$ python -q
>>> import numpy as np
>>> np.set_printoptions(precision=2, suppress=True, linewidth=100, sign=" ")
>>> rnd = lambda a: np.round(a, 2) + 0
>>> rng = np.random.default_rng(36772)
>>> X = rng.normal(size=(49, 9)) + 20 * np.array([2, 0, 1, -1, -1, 2, -2, 3, -1])
>>> print(rnd(X))
[[ 40.72   0.23  19.33 -19.88 -20.08  39.27 -39.68  61.45 -19.61]
 [ 40.21  -1.46  19.46 -20.15 -19.79  40.59 -39.7   60.13 -18.64]
 [ 39.62   0.98  19.75 -20.88 -20.31  39.53 -39.15  60.96 -21.12]
 [ 40.21   2.14  20.08 -18.44 -21.46  41.7  -38.31  58.18 -20.47]
 [ 40.96  -1.01  20.28 -21.52 -21.42  41.31 -38.18  59.75 -19.17]
 [ 37.73  -0.59  20.26 -20.41 -18.44  38.4  -40.47  59.41 -21.4 ]
 [ 41.78  -1.12  19.19 -19.88 -19.39  39.48 -39.05  60.29 -19.62]
 [ 40.2    0.64  21.79 -22.08 -19.72  39.98 -39.74  59.73 -20.2 ]
 [ 39.08   1.3   19.97 -18.57 -19.49  40.14 -40.75  58.75 -20.57]
 [ 41.9    0.59  18.88 -18.84 -19.35  41.64 -39.88  59.75 -18.8 ]
 [ 40.28  -0.51  20.76 -19.96 -19.2   41.44 -38.99  58.91 -19.25]
 [ 38.53  -0.22  20.56 -20.18 -19.12  40.3  -39.55  59.47 -19.86]
 [ 40.75  -0.97  19.11 -19.42 -19.27  40.31 -38.43  60.12 -21.75]
 [ 41.06  -0.14  20.22 -18.85 -19.41  39.59 -41.8   60.83 -19.79]
 [ 40.17   2.44  20.17 -20.43 -21.55  40.01 -41.88  58.16 -18.85]
 [ 41.06  -1.24  20.18 -19.6  -21.1   40.91 -41.09  59.47 -18.59]
 [ 41.13   0.27  21.63 -19.92 -17.89  40.46 -39.57  60.18 -19.  ]
 [ 40.09  -1.56  18.38 -20.62 -17.73  41.23 -39.77  59.71 -22.06]
 [ 39.19   1.95  19.72 -18.68 -19.42  39.87 -40.18  59.53 -19.03]
 [ 39.58   0.75  20.64 -20.87 -18.1   39.59 -39.66  58.5  -20.59]
 [ 40.25  -2.34  19.01 -20.12 -18.64  41.09 -39.13  60.23 -20.56]
 [ 39.52  -0.07  19.08 -20.19 -19.87  39.36 -38.62  59.07 -20.18]
 [ 40.65  -0.09  19.59 -19.53 -18.81  40.31 -39.85  60.71 -19.35]
 [ 40.44  -1.3   20.6  -20.11 -21.03  38.67 -41.95  59.24 -21.25]
 [ 40.97   1.33  19.88 -21.26 -19.5   39.28 -39.11  59.64 -19.97]
 [ 40.21   0.75  17.96 -20.3  -20.09  39.53 -40.26  59.54 -19.28]
 [ 41.52  -0.57  19.52 -19.79 -19.71  40.45 -40.56  61.04 -20.42]
 [ 39.89   0.08  21.46 -21.48 -19.83  39.07 -39.02  59.38 -21.78]
 [ 40.64  -1.04  20.67 -20.14 -19.88  39.98 -40.16  58.3  -21.06]
 [ 41.23   0.15  18.91 -20.8  -20.53  40.6  -39.35  60.71 -20.53]
 [ 37.9   -0.27  20.68 -19.83 -19.89  41.14 -38.69  61.11 -19.66]
 [ 39.85   1.44  21.3  -18.5  -20.48  40.3  -40.18  58.64 -22.19]
 [ 39.36  -0.61  20.09 -21.31 -20.72  41.18 -41.62  59.59 -20.26]
 [ 40.97  -1.87  18.69 -21.37 -21.47  39.85 -40.15  61.69 -20.21]
 [ 39.72   1.95  19.27 -20.37 -21.19  40.94 -39.27  59.79 -20.16]
 [ 41.94   1.53  20.46 -21.44 -20.36  40.98 -38.52  59.5  -18.74]
 [ 39.28  -0.44  19.52 -19.48 -20.57  40.27 -37.44  60.8  -20.08]
 [ 39.19   0.05  19.97 -19.64 -21.18  42.26 -40.41  59.4  -17.9 ]
 [ 39.07  -0.88  19.32 -19.49 -19.51  41.03 -39.58  61.14 -18.17]
 [ 40.21   0.53  20.48 -20.09 -19.91  42.26 -39.76  60.65 -21.64]
 [ 43.64  -0.69  19.57 -19.95 -19.25  41.71 -40.89  60.62 -21.06]
 [ 40.35   0.21  20.11 -19.23 -20.84  40.44 -39.31  60.13 -19.59]
 [ 41.38   0.45  18.36 -19.76 -20.7   39.   -39.55  59.77 -20.  ]
 [ 41.31   0.66  17.49 -19.22 -18.89  39.66 -39.73  62.25 -20.53]
 [ 39.62   0.05  21.33 -19.05 -19.37  39.84 -41.01  59.33 -20.63]
 [ 38.95  -2.15  18.71 -19.98 -18.87  38.52 -39.61  58.94 -19.66]
 [ 37.73  -0.74  19.39 -20.81 -20.43  39.71 -39.36  59.71 -19.39]
 [ 39.82   0.93  19.51 -17.89 -19.2   39.49 -41.31  59.08 -21.89]
 [ 40.68  -0.57  20.4  -21.65 -20.73  40.33 -39.99  60.44 -20.2 ]]
>>> B = X / np.linalg.norm(X, axis=1, keepdims=True)
>>> cov = B @ B.T
>>> print(rnd(np.linalg.norm(B, axis=1)))
[ 1.  1.  1.  1.  1.  1.  1.  1.  1.  1.  1.  1.  1.  1.  1.  1.  1.  1.  1.  1.  1.  1.  1.  1.
  1.  1.  1.  1.  1.  1.  1.  1.  1.  1.  1.  1.  1.  1.  1.  1.  1.  1.  1.  1.  1.  1.  1.  1.
  1.]
>>> print(rnd(np.degrees(np.arccos(np.clip(cov[39, 45], -1, 1)))))
2.39
>>> U, sv, VT = np.linalg.svd(X)
>>> print(rnd(sv))
[ 700.06    8.97    8.37    7.59    6.83    6.46    6.23    5.49    4.22]
>>> print(np.argmax(sv[:-1] / (sv[1:] + 1e-6)) + 1)
1
>>> B = U[:, :1] @ np.diag(sv[:1]) @ VT[:1]
>>> print(np.linalg.matrix_rank(X, rtol=0.05))
1
>>> U, sv, VT = np.linalg.svd(X, full_matrices=False)
>>> print(U.shape, sv.shape, VT.shape)
(49, 9) (9,) (9, 9)
>>> print((sv > 1e-8).sum())
9
>>> print(np.allclose(U * sv @ VT, X))
True
>>> print(rnd(U.T @ U))
[[ 1.  0.  0.  0.  0.  0.  0.  0.  0.]
 [ 0.  1.  0.  0.  0.  0.  0.  0.  0.]
 [ 0.  0.  1.  0.  0.  0.  0.  0.  0.]
 [ 0.  0.  0.  1.  0.  0.  0.  0.  0.]
 [ 0.  0.  0.  0.  1.  0.  0.  0.  0.]
 [ 0.  0.  0.  0.  0.  1.  0.  0.  0.]
 [ 0.  0.  0.  0.  0.  0.  1.  0.  0.]
 [ 0.  0.  0.  0.  0.  0.  0.  1.  0.]
 [ 0.  0.  0.  0.  0.  0.  0.  0.  1.]]
>>> print(rnd(np.abs(VT[0])))
[ 0.4  0.   0.2  0.2  0.2  0.4  0.4  0.6  0.2]
>>> print(rnd(sv))
[ 700.06    8.97    8.37    7.59    6.83    6.46    6.23    5.49    4.22]
>>> print(rnd(U.T @ X @ VT.T))
[[ 700.06    0.      0.      0.      0.      0.      0.      0.      0.  ]
 [   0.      8.97    0.      0.      0.      0.      0.      0.      0.  ]
 [   0.      0.      8.37    0.      0.      0.      0.      0.      0.  ]
 [   0.      0.      0.      7.59    0.      0.      0.      0.      0.  ]
 [   0.      0.      0.      0.      6.83    0.      0.      0.      0.  ]
 [   0.      0.      0.      0.      0.      6.46    0.      0.      0.  ]
 [   0.      0.      0.      0.      0.      0.      6.23    0.      0.  ]
 [   0.      0.      0.      0.      0.      0.      0.      5.49    0.  ]
 [   0.      0.      0.      0.      0.      0.      0.      0.      4.22]]
>>> print(rnd(np.sqrt((sv ** 2).sum())), rnd(np.linalg.norm(X)))
700.34 700.34
>>> print(rnd(VT @ VT.T))
[[ 1.  0.  0.  0.  0.  0.  0.  0.  0.]
 [ 0.  1.  0.  0.  0.  0.  0.  0.  0.]
 [ 0.  0.  1.  0.  0.  0.  0.  0.  0.]
 [ 0.  0.  0.  1.  0.  0.  0.  0.  0.]
 [ 0.  0.  0.  0.  1.  0.  0.  0.  0.]
 [ 0.  0.  0.  0.  0.  1.  0.  0.  0.]
 [ 0.  0.  0.  0.  0.  0.  1.  0.  0.]
 [ 0.  0.  0.  0.  0.  0.  0.  1.  0.]
 [ 0.  0.  0.  0.  0.  0.  0.  0.  1.]]
>>> A = np.load("data.npy")
>>> print(A)
[[ 0  0  3  1 -3  0  0  0  0  0  0  0]
 [ 0  0  0  0 -1 -2  0  0  3  0  2  2]
 [ 0  0  0  0  0  0  3  0  2  0  2  0]
 [ 0  0 -3  0  0  1  0  0  0 -1  0  0]
 [ 3  3  3  0  0  0 -1  2  1  0  0 -3]
 [-2  0 -3  0  0  0  0  0  0  0  0  0]
 [-1  0  3  0  0  1  0  0  0  0 -1  0]]
>>> ang = np.radians(60)
>>> r_ = np.eye(12)
>>> r_[7, 7] = r_[8, 8] = np.cos(ang)
>>> r_[7, 8], r_[8, 7] = -np.sin(ang), np.sin(ang)
>>> print(rnd(r_))
[[ 1.    0.    0.    0.    0.    0.    0.    0.    0.    0.    0.    0.  ]
 [ 0.    1.    0.    0.    0.    0.    0.    0.    0.    0.    0.    0.  ]
 [ 0.    0.    1.    0.    0.    0.    0.    0.    0.    0.    0.    0.  ]
 [ 0.    0.    0.    1.    0.    0.    0.    0.    0.    0.    0.    0.  ]
 [ 0.    0.    0.    0.    1.    0.    0.    0.    0.    0.    0.    0.  ]
 [ 0.    0.    0.    0.    0.    1.    0.    0.    0.    0.    0.    0.  ]
 [ 0.    0.    0.    0.    0.    0.    1.    0.    0.    0.    0.    0.  ]
 [ 0.    0.    0.    0.    0.    0.    0.    0.5  -0.87  0.    0.    0.  ]
 [ 0.    0.    0.    0.    0.    0.    0.    0.87  0.5   0.    0.    0.  ]
 [ 0.    0.    0.    0.    0.    0.    0.    0.    0.    1.    0.    0.  ]
 [ 0.    0.    0.    0.    0.    0.    0.    0.    0.    0.    1.    0.  ]
 [ 0.    0.    0.    0.    0.    0.    0.    0.    0.    0.    0.    1.  ]]
>>> B = A @ r_.T
>>> print(rnd(np.linalg.svd(A, compute_uv=False)), rnd(np.linalg.svd(B, compute_uv=False)))
[ 7.8   5.59  4.75  3.12  2.53  1.86  1.35] [ 7.8   5.59  4.75  3.12  2.53  1.86  1.35]
>>> print(np.allclose(A @ A.T, B @ B.T))
True
